>>> import numpy as np
>>> import numpy.linalg as la
>>> np.set_printoptions(precision=2, suppress=True, linewidth=140)
>>> J = np.load("data.npy")
>>> print(J)
[[ 4  4  0  5  4 -5]
 [-4 -3  3 -2 -1  0]
 [ 4  4 -2 -3 -2 -3]
 [-3  1 -2  3  1  3]
 [ 1  1  3 -1  1  5]
 [ 3 -4 -3 -2 -3 -4]]
>>> M2 = J / np.sqrt((J ** 2).mean(axis=1, keepdims=True))
>>> print(M2[2])
[ 1.29  1.29 -0.64 -0.96 -0.64 -0.96]
>>> print(la.norm(M2, axis=1))
[2.45 2.45 2.45 2.45 2.45 2.45]
>>> X = np.load("dump.npy")
>>> print(X)
[[ 0.46 -0.39 -0.29  0.35 -1.22 -0.02 -0.23 -0.04 -0.7  -0.52 -0.03  0.9 ]
 [-0.16  0.29 -0.11 -0.33  0.7  -0.03  0.35 -0.13  0.58 -0.12 -0.5  -0.53]
 [-0.11  0.42  0.7   0.38  0.66  0.68  0.18  0.31 -0.08  0.11 -0.52  0.02]
 [-0.06  0.62  0.29  0.4   1.33  0.28  1.19  0.23  0.43  0.28 -1.5  -0.63]
 [-0.2   0.22  0.42 -0.41  0.54  0.36 -0.64  0.52  0.2   0.31 -0.31  0.16]
 [ 0.05 -0.43 -0.6  -0.48 -1.17 -0.29 -1.15 -0.41 -0.27 -0.44  0.71  0.2 ]
 [-0.84  0.22  1.12 -0.14  0.54  0.39 -0.11  0.33  0.43  0.74  0.76 -0.4 ]
 [ 0.12  0.18 -0.64 -0.93 -0.16  0.04 -0.74 -0.24  0.52  0.27 -0.29 -0.58]
 [-0.27  0.72 -0.17 -1.25  0.91 -0.06 -0.45  0.52  0.25  0.28 -1.01 -0.5 ]
 [-0.19  0.02  1.37  1.01 -0.35  0.49  0.24  0.09 -0.56  0.39  0.7   0.55]
 [ 0.13  0.13 -0.44 -0.78 -0.58 -0.25 -0.81  0.18 -0.19  0.05 -0.18  0.01]
 [ 0.18 -0.43 -0.11 -0.06 -0.43 -0.18 -0.43  0.14 -0.29 -0.38  0.22  0.68]
 [-0.04  0.16 -0.13 -0.51 -0.32 -0.16 -0.03  0.21  0.46  0.62 -0.21 -0.06]
 [-0.17 -0.11 -0.18 -0.58 -0.11  0.08 -0.56 -0.03  0.1  -0.19 -0.01  0.03]
 [-0.23  0.63  0.41  0.46  0.96  0.43  0.99  0.01  0.77  0.83 -1.03 -1.18]]
>>> M2 = np.c_[X[:, :3] @ np.array([[-1, 9, -6], [-1, -8, 1], [8, -6, 9]]), np.array([2, -3, -3, 2, 0, 2, -2, 1, 2, -3, 2, 1, 3, 1, 1])]
>>> print(M2)
[[ -2.39   9.    -5.76   2.  ]
 [ -1.01  -3.1    0.26  -3.  ]
 [  5.29  -8.55   7.38  -3.  ]
 [  1.76  -7.24   3.59   2.  ]
 [  3.34  -6.08   5.2    0.  ]
 [ -4.42   7.49  -6.13   2.  ]
 [  9.58 -16.04  15.34  -2.  ]
 [ -5.42   3.48  -6.3    1.  ]
 [ -1.81  -7.17   0.81   2.  ]
 [ 11.13 -10.09  13.49  -3.  ]
 [ -3.78   2.77  -4.61   2.  ]
 [ -0.63   5.72  -2.5    1.  ]
 [ -1.16  -0.86  -0.77   3.  ]
 [ -1.16   0.43  -0.71   1.  ]
 [  2.88  -9.57   5.7    1.  ]]
>>> print(np.round(la.norm(M2 - X @ la.lstsq(X, M2)[0], axis=0), 2) + 0)
[0.   0.   0.   1.25]
>>> print(la.matrix_rank(M2))
4
>>> Xc = (M2 - M2.mean(axis=0)) / M2.std(axis=0)
>>> print(Xc.std(axis=0))
[1. 1. 1. 1.]
>>> c = la.lstsq(np.delete(Xc, 1, axis=1), Xc[:, 1])[0]
>>> print(np.abs(c).argmax())
1
>>> print(c)
[ 1.54 -2.43 -0.02]
>>> print(round(float(1 - np.var(Xc[:, 1] - np.delete(Xc, 1, axis=1) @ c)), 2))
0.98
>>> M2 = X / np.sqrt((X ** 2).mean(axis=1, keepdims=True))
>>> print(la.norm(M2, axis=1))
[3.46 3.46 3.46 3.46 3.46 3.46 3.46 3.46 3.46 3.46 3.46 3.46 3.46 3.46 3.46]
>>> x0 = np.array([2, 2, 1, 1, -2, -2, 2, 2, 0, 2, -1, 2])
>>> rhs = X @ x0
>>> c, lr = np.zeros(12), 1 / la.norm(X, 2) ** 2
>>> for i in range(300):
...     c -= lr * X.T @ (X @ c - rhs)
...     if i % 50 == 0: print(i, round(la.norm(X @ c - rhs), 2))
... 
0 6.31
50 0.84
100 0.4
150 0.33
200 0.3
250 0.27
>>> print(c)
[ 1.46  1.11  0.69  0.68 -1.87 -1.54  2.27  1.81 -0.66  2.5  -1.22  1.97]
>>> M = np.load("sample17.npy")
>>> print(M)
[[ -99.38  -99.52  141.66   59.78   79.78  120.81    0.23 -100.16  -40.02   59.57  139.24]
 [-101.47 -100.64  141.     59.25   81.36  120.24    2.01 -100.69  -38.43   60.18  139.42]
 [-100.97  -99.84  140.25   61.26   79.54  120.1    -0.58 -100.58  -40.51   59.69  140.57]
 [ -99.83 -100.36  138.38   59.2    79.16  119.3     0.37  -98.38  -40.23   58.6   141.08]
 [ -99.61  -99.73  139.42   60.6    77.7   120.56   -0.66 -100.14  -37.2    61.28  140.18]
 [ -99.73 -100.84  138.88   60.99   80.47  119.32   -0.96 -101.99  -41.6    60.03  140.7 ]
 [-100.74 -100.86  139.79   60.23   81.17  119.43   -0.8  -100.23  -39.59   59.42  140.29]
 [-101.47  -99.1   140.08   58.97   80.15  121.18   -1.   -100.22  -41.07   60.32  139.84]
 [ -98.95 -100.13  137.89   60.46   80.16  119.66    0.94 -100.28  -40.87   61.02  141.18]
 [ -98.77 -100.55  138.85   59.97   78.8   119.34   -1.42 -100.01  -40.8    59.59  138.47]
 [-100.08 -100.7   138.85   59.96   80.82  119.64    0.76 -101.32  -40.36   60.69  141.89]
 [ -99.88  -98.12  139.12   60.63   82.1   119.02   -1.28 -100.47  -39.82   60.09  140.86]
 [-100.81  -98.32  138.03   60.61   79.26  120.74    1.7  -100.14  -38.32   60.08  141.04]
 [-100.67  -99.02  141.71   57.38   80.81  121.69    0.14  -97.9   -40.62   58.07  138.43]
 [-100.12  -99.56  140.87   59.43   78.14  120.11    0.38  -99.28  -39.66   59.28  138.88]
 [ -99.2   -99.02  139.45   60.21   79.79  119.74    0.48  -98.55  -40.38   59.7   139.58]
 [-101.36 -101.58  139.59   60.96   79.96  120.11    1.44  -99.46  -41.15   59.13  139.12]
 [ -99.06  -98.37  141.09   59.07   80.59  119.41   -1.23  -99.25  -40.77   60.95  142.12]
 [ -98.77 -100.58  139.69   60.1    80.61  120.79   -0.36  -98.74  -40.47   59.36  138.87]
 [ -97.38  -99.74  140.69   57.53   81.06  118.29    0.88  -98.63  -39.49   59.75  140.73]
 [ -99.83 -101.19  140.3    59.7    79.86  120.7     0.33 -101.83  -41.31   58.67  140.12]
 [-101.66 -100.77  140.69   60.62   79.37  119.73    0.55 -100.5   -38.23   60.03  138.16]
 [-100.22 -101.24  138.72   60.58   80.46  121.63   -0.91 -100.25  -38.37   59.07  140.08]]
>>> left, sig, vt = la.svd(M)
>>> print(sig)
[1506.83    7.45    6.91    5.75    4.88    4.21    4.08    3.64    2.85    2.72    2.18]
>>> print(np.argmax(sig[:-1] / (sig[1:] + 1e-6)) + 1)
1
>>> M2 = left[:, :1] @ np.diag(sig[:1]) @ vt[:1]
>>> print(round(float(np.abs(M - M2).max()), 2))
2.69
>>> print(round(la.norm(M - M2) / la.norm(M), 2))
0.01
>>> print(la.matrix_rank(M, rtol=0.05))
1
>>> M2 = np.array([[3, 3],
...     [4, 5],
...     [0, 0],
...     [1, 1],
...     [5, 2],
...     [4, 1],
...     [5, 0],
...     [0, 3],
...     [3, 4],
...     [5, 2],
...     [1, 4]])
>>> print(np.einsum("ij->j", M))
[-2299.96 -2299.78  3215.    1377.49  1841.12  2761.54     1.01 -2299.    -919.27  1374.57  3220.85]
>>> print(np.vstack([M, M2.T]).shape)
(25, 11)
>>> print(la.matrix_rank(np.vstack([M, M2.T])))
11
>>> W2 = M[[8, 4]].astype(float)
>>> for _ in range(5):
...     lab = la.norm(M[:, None] - W2, axis=-1).argmin(axis=1)
...     W2 = np.array([M[lab == j].mean(axis=0) for j in range(2)])
... 
>>> print(lab)
[1 1 0 0 1 0 0 0 0 0 0 0 1 0 1 0 0 0 0 0 0 1 1]
>>> print(np.abs(W2[1] - W2[0]).argmax())
8
>>> print(np.bincount(lab))
[16  7]
>>> m1 = np.array([[0.0, 0.0, 0.0, -1.0, -2.0, -2.0],
...     [0.0, 0.0, 0.0, -2.0, 1.0, 0.0],
...     [0.0, 0.0, 0.0, 1.0, 1.0, -2.0],
...     [-1.0, -2.0, 1.0, 0.0, 0.0, 0.0],
...     [-2.0, 1.0, 1.0, 0.0, 0.0, 0.0],
...     [-2.0, 0.0, -2.0, 0.0, 0.0, 0.0]])
>>> print(m1)
[[ 0.  0.  0. -1. -2. -2.]
 [ 0.  0.  0. -2.  1.  0.]
 [ 0.  0.  0.  1.  1. -2.]
 [-1. -2.  1.  0.  0.  0.]
 [-2.  1.  1.  0.  0.  0.]
 [-2.  0. -2.  0.  0.  0.]]
>>> q, vecs = la.qr(M[:, :3])[0], la.qr(M[:, 3:])[0]
>>> sig = la.svd(q.T @ vecs, compute_uv=False)
>>> print((sig > 0.9).sum())
1
>>> w, vecs = la.eigvalsh(m1)
Traceback (most recent call last):
  File "<python-input-50>", line 1, in <module>
    w, vecs = la.eigvalsh(m1)
    ^^^^^^^
ValueError: too many values to unpack (expected 2)
>>> w, vecs = la.eigh(m1)
>>> print(w)
[-3.05 -2.52 -2.08  2.08  2.52  3.05]
>>> print(np.round(vecs @ np.diag(w) @ vecs.T, 2) + 0)
[[ 0.  0.  0. -1. -2. -2.]
 [ 0.  0.  0. -2.  1.  0.]
 [ 0.  0.  0.  1.  1. -2.]
 [-1. -2.  1.  0.  0.  0.]
 [-2.  1.  1.  0.  0.  0.]
 [-2.  0. -2.  0.  0.  0.]]
>>> print(np.round(vecs.T @ m1 @ vecs, 2) + 0)
[[-3.05  0.    0.    0.    0.    0.  ]
 [ 0.   -2.52  0.    0.    0.    0.  ]
 [ 0.    0.   -2.08  0.    0.    0.  ]
 [ 0.    0.    0.    2.08  0.    0.  ]
 [ 0.    0.    0.    0.    2.52  0.  ]
 [ 0.    0.    0.    0.    0.    3.05]]
>>> print((w > 1e-8).sum(), (w < -1e-8).sum())
3 3
>>> print(np.allclose(m1 @ m1.T, m1.T @ m1))
True
>>> print(np.sort(np.abs(la.eigvals(m1))))
[2.08 2.08 2.52 2.52 3.05 3.05]
>>> assert m1 == m1.T
Traceback (most recent call last):
  File "<python-input-58>", line 1, in <module>
    assert m1 == m1.T
           ^^^^^^^^^^
ValueError: The truth value of an array with more than one element is ambiguous. Use a.any() or a.all()
>>> print(np.allclose(m1, m1.T))
True
>>> print((m1 + m1.T) / 2)
[[ 0.  0.  0. -1. -2. -2.]
 [ 0.  0.  0. -2.  1.  0.]
 [ 0.  0.  0.  1.  1. -2.]
 [-1. -2.  1.  0.  0.  0.]
 [-2.  1.  1.  0.  0.  0.]
 [-2.  0. -2.  0.  0.  0.]]
